% python3 -q
>>> import numpy as np
>>> import numpy.linalg as la
>>> np.set_printoptions(precision=2, suppress=True, linewidth=140, floatmode="fixed")
>>> rng = np.random.default_rng(3715)
>>> t = np.sort(rng.uniform(-2, 2, 10))
>>> K = np.c_[t, t ** 2, t ** 3] @ np.array([[3, 9, 0], [9, 1, 9], [3, 8, 3]])
>>> K
array([[  6.25, -64.60,  11.83],
       [  6.23, -55.37,  11.47],
       [  4.66, -27.04,   8.52],
       [  3.69, -19.92,   7.04],
       [  0.16,   0.42,   0.02],
       [ 11.13,  13.55,   8.55],
       [ 11.83,  14.35,   9.17],
       [ 24.26,  29.17,  20.47],
       [ 37.06,  45.64,  32.44],
       [ 40.25,  49.90,  35.45]])
>>> Ac = K - K.mean(axis=0)
>>> Uu, sig, VT = la.svd(Ac, full_matrices=False)
>>> np.abs(VT[-1])
array([0.71, 0.07, 0.70])
>>> VT[0] * np.sign(VT[0, np.abs(VT[0]).argmax()])
array([0.29, 0.94, 0.19])
>>> np.round(Ac.mean(axis=0), 2) + 0
array([0.00, 0.00, 0.00])
>>> A2 = np.c_[K[:, :1] @ np.array([[-1]]), np.array([-2, 1, 1, -5, -4, -1, 1, -2, 3, 2])]
>>> A2
array([[ -6.25,  -2.00],
       [ -6.23,   1.00],
       [ -4.66,   1.00],
       [ -3.69,  -5.00],
       [ -0.16,  -4.00],
       [-11.13,  -1.00],
       [-11.83,   1.00],
       [-24.26,  -2.00],
       [-37.06,   3.00],
       [-40.25,   2.00]])
>>> la.matrix_rank(np.c_[K, A2])
np.int64(4)
>>> np.round(la.lstsq(K, A2[:, 0])[0], 2) + 0
array([-1.00,  0.00,  0.00])
>>> np.round(la.norm(A2 - K @ la.lstsq(K, A2)[0], axis=0), 2) + 0
array([0.00, 7.62])
>>> print(la.matrix_rank(A2))
2
>>> x = np.array([0, 1, -1])
>>> target = K @ x
>>> np.round(la.lstsq(K, target)[0], 2) + 0
array([ 0.00,  1.00, -1.00])
>>> np.round(la.pinv(K) @ K, 2) + 0
array([[1.00, 0.00, 0.00],
       [0.00, 1.00, 0.00],
       [0.00, 0.00, 1.00]])
>>> target = target + 0.05 * rng.normal(size=10)
>>> target
array([-76.50, -66.82, -35.58, -26.95,   0.43,   5.09,   5.13,   8.73,  13.20,  14.45])
>>> b, *_ = la.lstsq(K, target)
>>> np.round(K.T @ (target - K @ b), 2) + 0
array([0.00, 0.00, 0.00])
>>> [round(float(la.norm(la.solve(K.T @ K + lam * np.eye(3), K.T @ target))), 2) for lam in (0, 1, 10, 100)]
[1.42, 1.36, 1.27, 1.24]
>>> G = K.T @ K
>>> G
array([[ 3959.77,  3779.79,  3540.39],
       [ 3779.79, 14180.23,  2323.25],
       [ 3540.39,  2323.25,  3278.39]])
>>> np.allclose(G, G.T)
True
>>> (K @ K.T).shape
(10, 10)
>>> M = np.array([[1.1, 1.0, 0.6, 1.0],
...     [2.1, 1.2, 0.9, 1.4],
...     [0.6, -1.7, -0.9, -0.9],
...     [0.1, -0.2, -0.6, -0.7],
...     [1.2, 1.7, 0.2, 0.9]])
>>> x = np.array([-4, -4, -1, 2])
>>> target = M @ x
>>> print(np.round(la.pinv(M) @ M, 2) + 0)
[[1.00 0.00 0.00 0.00]
 [0.00 1.00 0.00 0.00]
 [0.00 0.00 1.00 0.00]
 [0.00 0.00 0.00 1.00]]
>>> print(target)
[ -7.00 -11.30   3.50  -0.40 -10.00]
>>> la.solve(M.T @ M, M.T @ target)
array([-4.00, -4.00, -1.00,  2.00])
>>> la.lstsq(M, target)[0]
array([-4.00, -4.00, -1.00,  2.00])
>>> target = target + 0.05 * rng.normal(size=5)
>>> target
array([ -7.01, -11.33,   3.51,  -0.28, -10.02])
>>> b, *_ = la.lstsq(M, target)
>>> b.round()
array([-4.00, -4.00, -1.00,  2.00])
>>> round(float(la.norm(target - M @ b)), 2)
0.04
>>> np.round(M.T @ (target - M @ b), 2) + 0
array([0.00, 0.00, 0.00, 0.00])
>>> X = np.loadtxt("data.csv", delimiter=",")
>>> X
array([[1.00, 2.00, 1.00, 2.00, 1.00, 2.00],
       [6.00, 5.00, 6.00, 5.00, 6.00, 5.00],
       [9.00, 5.00, 9.00, 5.00, 9.00, 5.00],
       [1.00, 2.00, 1.00, 2.00, 1.00, 2.00],
       [6.00, 5.00, 6.00, 5.00, 6.00, 5.00],
       [9.00, 5.00, 9.00, 5.00, 9.00, 5.00]])
>>> # column 2 repeats column 0
>>> x = np.array([-2, -2, -1, 1, 1, 2])
>>> a = np.maximum(X @ x, 0)
>>> np.flatnonzero(a > 1e-9)
array([], dtype=int64)
>>> print(X.T @ a)
[0.00 0.00 0.00 0.00 0.00 0.00]
>>> W0 = np.load("a.npy")
>>> W0
array([[ -1.00,   1.00,  -4.00,   2.00],
       [  0.00,  -2.00,   0.00,   0.00],
       [  4.00, -11.00,  12.00,  -7.00],
       [  4.00, -11.00,  14.00,  -9.00]])
>>> O = W0.astype(float).copy()
>>> for j in range(4):
...     O[:, j] -= O[:, :j] @ (O[:, :j].T @ O[:, j])
...     O[:, j] /= la.norm(O[:, j])
... 
>>> np.round(O.T @ W0, 2) + 0
array([[  5.74, -15.49,  18.80, -11.49],
       [  0.00,   2.64,   0.48,   0.00],
       [  0.00,   0.00,   1.52,  -1.32],
       [  0.00,   0.00,   0.00,   0.52]])
>>> np.round(O.T @ O, 2) + 0
array([[1.00, 0.00, 0.00, 0.00],
       [0.00, 1.00, 0.00, 0.00],
       [0.00, 0.00, 1.00, 0.00],
       [0.00, 0.00, 0.00, 1.00]])
>>> idx = rng.permutation(4)
>>> A2 = W0[:, idx] * rng.choice([-1, 1], 4)
>>> A2
array([[-1.00,  2.00, -4.00, -1.00],
       [ 0.00,  0.00,  0.00,  2.00],
       [ 4.00, -7.00, 12.00, 11.00],
       [ 4.00, -9.00, 14.00, 11.00]])
>>> Uu, _, VT = la.svd(W0.T @ A2)
>>> print(np.round(Uu @ VT, 2) + 0)
[[ 1.00  0.00  0.00  0.00]
 [ 0.00  0.00  0.00 -1.00]
 [ 0.00  0.00  1.00  0.00]
 [ 0.00  1.00  0.00  0.00]]
>>> O, R = la.qr(A2)
>>> R.round(2) + 0
array([[  5.74, -11.49,  18.80,  15.49],
       [  0.00,  -1.41,   1.41,   0.00],
       [  0.00,   0.00,   0.74,  -1.72],
       [  0.00,   0.00,   0.00,   2.00]])
>>> np.abs(np.diag(R))
array([5.74, 1.41, 0.74, 2.00])
>>> np.allclose(R.T @ R, A2.T @ A2)
True
>>> np.round(O.T @ O, 2) + 0
array([[1.00, 0.00, 0.00, 0.00],
       [0.00, 1.00, 0.00, 0.00],
       [0.00, 0.00, 1.00, 0.00],
       [0.00, 0.00, 0.00, 1.00]])
>>> O.round(2) + 0
array([[-0.17,  0.00, -0.98,  0.00],
       [ 0.00,  0.00,  0.00,  1.00],
       [ 0.70, -0.71, -0.12,  0.00],
       [ 0.70,  0.71, -0.12,  0.00]])
>>> x = np.array([7, -2, -3, 9])
>>> target = W0 @ x
>>> b, lr = np.zeros(4), 1 / la.norm(W0, 2) ** 2
>>> for i in range(25):
...     b -= lr * W0.T @ (W0 @ b - target)
...     if i % 5 == 0: print(i, round(la.norm(W0 @ b - target), 2))
... 
0 15.77
5 15.18
10 14.61
15 14.07
20 13.56
>>> np.round(la.cond(W0), 2)
np.float64(116.93)
>>> Uu, sig, VT = la.svd(W0)
>>> sig
array([27.61,  2.66,  0.69,  0.24])
>>> A2 = Uu[:, :1] @ np.diag(sig[:1]) @ VT[:1]
>>> la.matrix_rank(W0, rtol=0.05)
np.int64(2)
>>> round(float(la.norm(W0 - A2) / la.norm(W0)), 2)
0.1
>>> np.round(la.norm(W0 - A2, 2), 2), round(float(sig[1]), 2)
(np.float64(2.66), 2.66)
>>> J = np.array([[0.0, 0.0, 0.0], [0.0, 0.0, -3.0], [0.0, -3.0, 0.0]])
>>> J
array([[ 0.00,  0.00,  0.00],
       [ 0.00,  0.00, -3.00],
       [ 0.00, -3.00,  0.00]])
>>> # rows and columns are dependent
>>> proj = np.triu(np.array([[9, 0, 0], [1, 0, 0], [3, 9, 0]]), 1) + np.eye(3)
>>> A2 = proj @ J @ la.inv(proj)
>>> A2
array([[ 0.00,  0.00,  0.00],
       [ 0.00,  0.00, -3.00],
       [ 0.00, -3.00,  0.00]])
>>> np.round(np.poly(A2), 2) + 0
array([ 1.00,  0.00, -9.00,  0.00])
>>> print(J @ J.T)
[[0.00 0.00 0.00]
 [0.00 9.00 0.00]
 [0.00 0.00 9.00]]
>>> J[:, 1] @ J[:, 0]
np.float64(0.0)
>>> arr = np.load("case15.npy")
>>> arr
array([[0, 1, 0, 0, 1],
       [1, 0, 0, 0, 1],
       [0, 0, 0, 1, 0],
       [0, 0, 1, 0, 0],
       [1, 1, 0, 0, 0]])
>>> # equal to its transpose
>>> def softmax(z):
...     e = np.exp(z - z.max(axis=-1, keepdims=True))
...     return e / e.sum(axis=-1, keepdims=True)
... 
>>> print(softmax(arr[2]))
[0.15 0.15 0.15 0.40 0.15]
>>> softmax(arr[2] + 3)
array([0.15, 0.15, 0.15, 0.40, 0.15])
>>> np.round(softmax(10 * arr[2]), 2) + 0
array([0.00, 0.00, 0.00, 1.00, 0.00])
>>> print(softmax(arr).sum(axis=1))
[1.00 1.00 1.00 1.00 1.00]
>>> S = arr @ arr.T / np.sqrt(5)
>>> softmax(S).round(6).argmax(axis=1)
array([0, 1, 2, 3, 4])
>>> softmax(S)
array([[0.32, 0.21, 0.13, 0.13, 0.21],
       [0.21, 0.32, 0.13, 0.13, 0.21],
       [0.18, 0.18, 0.28, 0.18, 0.18],
       [0.18, 0.18, 0.18, 0.28, 0.18],
       [0.21, 0.21, 0.13, 0.13, 0.32]])
>>> softmax(S)[2] @ arr
array([0.36, 0.36, 0.18, 0.28, 0.36])
>>> np.all(la.eigvalsh(arr) > 0)
np.False_
>>> A = np.load("block5.npy")
>>> A
array([[ 37.28,   1.29,  81.92,  -6.07],
       [ 29.09,   2.79,  69.33,  -6.12],
       [ 20.58,   4.22,  55.76,  -6.10],
       [  2.04,   6.15,  21.94,  -5.33],
       [  0.28,   6.04,  17.73,  -5.06],
       [ -2.11,   5.28,  10.13,  -4.24],
       [ -2.59,   4.26,   5.93,  -3.39],
       [ -2.41,   3.51,   4.10,  -2.81],
       [ -1.03,   1.34,   1.12,  -1.13],
       [ -0.12,   0.16,   0.12,  -0.14],
       [  1.37,  -2.25,  -1.77,   2.18],
       [ -0.90,  -5.48,  -8.63,   7.13],
       [ -2.42,  -5.80, -10.86,   8.14],
       [-12.88,  -6.02, -23.87,  12.40],
       [-23.78,  -5.12, -36.31,  15.30]])
>>> rk = la.matrix_rank(A)
>>> rk
np.int64(3)
>>> null = la.svd(A)[2][rk:].T
>>> print([int(la.matrix_rank(A[:, :j + 1])) for j in range(4)])
[1, 2, 3, 3]
>>> la.matrix_rank(A.T @ A), la.matrix_rank(A @ A.T)
(np.int64(3), np.int64(3))
>>> np.allclose(A @ null, 0)
True
>>> null[:, 0] / null[np.abs(null[:, 0]).round(6).argmax(), 0]
array([ 0.44,  1.00, -0.17,  0.62])
>>> W2 = np.array([[-3, 1, 1, 3], [-3, 2, 1, 1]])
>>> m1 = np.repeat(W2, 21 // 2, axis=0)
>>> m1 = m1 + 0.3 * rng.normal(size=m1.shape)
>>> m1
array([[-2.71,  1.08,  1.36,  3.01],
       [-2.80,  1.16,  0.60,  3.37],
       [-2.74,  1.26,  1.20,  2.94],
       [-2.71,  0.78,  1.01,  3.40],
       [-3.37,  0.76,  1.38,  3.80],
       [-2.42,  0.43,  0.64,  3.30],
       [-2.88,  1.18,  1.04,  2.72],
       [-3.04,  1.56,  1.01,  2.68],
       [-3.43,  1.04,  1.23,  2.74],
       [-2.76,  1.17,  0.88,  3.00],
       [-2.62,  2.02,  0.68,  0.47],
       [-3.02,  1.91,  1.30,  1.16],
       [-2.91,  1.79,  1.39,  1.41],
       [-2.85,  1.52,  1.20,  0.81],
       [-3.06,  2.04,  1.01,  1.06],
       [-2.81,  2.20,  1.09,  0.79],
       [-2.76,  2.21,  0.92,  1.35],
       [-3.15,  1.83,  1.40,  0.86],
       [-3.12,  2.19,  0.75,  1.29],
       [-2.82,  2.15,  1.01,  1.32]])
>>> x = np.array([-2, -2, -2, -1])
>>> target = m1 @ x
>>> np.round(la.pinv(m1) @ m1, 2) + 0
array([[1.00, 0.00, 0.00, 0.00],
       [0.00, 1.00, 0.00, 0.00],
       [0.00, 0.00, 1.00, 0.00],
       [0.00, 0.00, 0.00, 1.00]])
>>> la.solve(m1.T @ m1, m1.T @ target)
array([-2.00, -2.00, -2.00, -1.00])
>>> target = target + 0.02 * rng.normal(size=20)
>>> print(target)
[-2.46 -1.30 -2.40 -1.58 -1.31 -0.61 -1.38 -1.75 -0.40 -1.58 -0.63 -1.53 -1.98 -0.56 -0.97 -1.79 -2.08 -1.02 -0.94 -2.02]
>>> b, *_ = la.lstsq(m1, target)
>>> b.round()
array([-2.00, -2.00, -2.00, -1.00])
>>> print(np.round(m1.T @ (target - m1 @ b), 2) + 0)
[0.00 0.00 0.00 0.00]
>>> print(np.round(la.norm(target - m1 @ b), 2))
0.1
